$ python3 -q
>>> import numpy as np
>>> import numpy.linalg as la
>>> np.set_printoptions(suppress=True, linewidth=120)
>>> mat = np.loadtxt("case8.csv", delimiter=",")
>>> print(mat)
[[  9.   6.   8.  -2.   8.  -8.  -4.   3.   0.  -3.  -5.]
 [  7.   1.   8.   0.  17.  -7.  -1.  -1.   7.  -8.  -3.]
 [ 14.  -3.   3.   4.  24.  -8.   2.  -4.  -1. -17.   2.]
 [ 17.  -6.  -3.  13.  33.  -7.  -5.  -1.  -7. -10.  -4.]
 [ 26. -13.  -9.  13.  42. -12.  -1.   6. -16. -17.  -5.]
 [ 19.  -6. -10.  10.  39.  -5.   6.  11. -18. -24.   0.]
 [ 26. -10. -18.   4.  45.  -3.  10.  16. -11. -27.  -1.]
 [ 27. -15. -11.   7.  53.  -9.   2.   8.  -9. -22.   2.]
 [ 25.  -9. -13.   9.  61. -12.   0.  13.   0. -25.  11.]
 [ 27. -11. -13.  10.  66. -13.  -9.  21.   2. -21.   2.]
 [ 32.  -2. -19.  16.  71. -17.  -6.  20.   2. -13.  -5.]
 [ 32.  -7. -19.  25.  62. -17. -10.  17.  -2. -19. -11.]
 [ 40.  -7. -15.  26.  53. -18.  -2.  17.  -2. -26. -18.]
 [ 47.  -6. -10.  19.  44. -27.   5.  18.  -8. -21. -18.]
 [ 49.  -8.  -4.  20.  47. -33.   4.  19.  -5. -19. -19.]
 [ 40. -12. -13.  16.  46. -36.  -3.  27. -11. -26. -27.]
 [ 32. -17.  -7.   9.  37. -29.  -6.  28. -10. -23. -25.]
 [ 31. -22.  -8.  10.  31. -28.  -4.  31. -12. -17. -20.]
 [ 39. -23.  -2.   1.  37. -36.   0.  26. -11. -16. -29.]
 [ 47. -21.  -5.  -8.  46. -43.  -7.  18.  -8. -10. -21.]
 [ 54. -21.  -4. -15.  55. -34. -11.  26. -11.  -6. -23.]
 [ 45. -26.  -6.  -9.  53. -43. -20.  25. -13. -11. -22.]
 [ 44. -26.  -5. -14.  54. -41. -11.  22.  -8.  -9. -25.]
 [ 52. -18. -12. -16.  46. -47. -12.  16.  -2. -11. -17.]
 [ 50. -16.  -6. -11.  54. -53. -14.  12.  -1. -12. -13.]
 [ 56. -21.  -8.  -7.  47. -57. -18.   5.  -9.  -8.  -6.]
 [ 59. -26. -10. -11.  39. -57. -10.   3.  -4.  -9.  -5.]
 [ 68. -23.  -4. -17.  45. -65.  -3.  -2.  -3.  -4.  -3.]
 [ 68. -23. -12. -10.  52. -74.   6.   2.  -7.   2.  -3.]
 [ 69. -15.  -9.  -7.  60. -76.  -1.   9.   2.   5.   0.]
 [ 74. -11. -10.  -2.  57. -84.   6.  15.  -1.  -3.   0.]
 [ 82. -19. -13.   2.  56. -76.  13.  11.  -7.   3.   8.]
 [ 79. -13.  -8.  -7.  59. -67.   4.  19.  -6.   5.   0.]
 [ 88. -10. -14.   0.  64. -67.  -5.  17. -10.   0.  -9.]]
>>> C2 = np.cov(mat, rowvar=False)
>>> print(np.round(mat.std(axis=0), 3))
[20.986  8.1    6.307 11.991 13.515 24.303  7.54   9.354  5.593  9.334 10.651]
>>> print(np.round(la.eigvalsh(C2)[::-1], 3))
[1187.665  260.02   197.252   98.43    51.256   32.764   24.632   16.53    11.6      7.741    6.921]
>>> print(round(np.corrcoef(mat[:, 3], mat[:, 5])[0, 1], 3))
0.575
>>> F = np.loadtxt("data.csv", delimiter=",")
>>> print(F.round(3))
[[ 0.194 -0.139  0.152  0.127 -0.255  0.062 -0.074 -0.069  0.001 -0.136]
 [-0.139  0.567  0.167 -0.351  0.096 -0.162 -0.133 -0.096 -0.109 -0.029]
 [ 0.152  0.167  0.562  0.186  0.017 -0.198 -0.074 -0.242  0.076 -0.227]
 [ 0.127 -0.351  0.186  0.435  0.112 -0.046  0.135 -0.052  0.181 -0.057]
 [-0.255  0.096  0.017  0.112  0.61  -0.229  0.221  0.02   0.152  0.161]
 [ 0.062 -0.162 -0.198 -0.046 -0.229  0.161 -0.035  0.079 -0.06   0.017]
 [-0.074 -0.133 -0.074  0.135  0.221 -0.035  0.133  0.05   0.089  0.088]
 [-0.069 -0.096 -0.242 -0.052  0.02   0.079  0.05   0.107 -0.017  0.104]
 [ 0.001 -0.109  0.076  0.181  0.152 -0.06   0.089 -0.017  0.094  0.007]
 [-0.136 -0.029 -0.227 -0.057  0.161  0.017  0.088  0.104  0.007  0.138]]
>>> # symmetric
>>> u = np.array([7, -3, 5])
>>> print(np.round(np.convolve(F[2], u), 3))
[ 1.061  0.712  4.19   0.452  2.366 -0.506  0.157 -2.459  0.882 -3.025  1.06  -1.136]
>>> print(np.round(np.polyval(u, F[2]), 3))
[4.706 4.694 5.523 4.684 4.952 5.869 5.262 6.133 4.813 6.043]
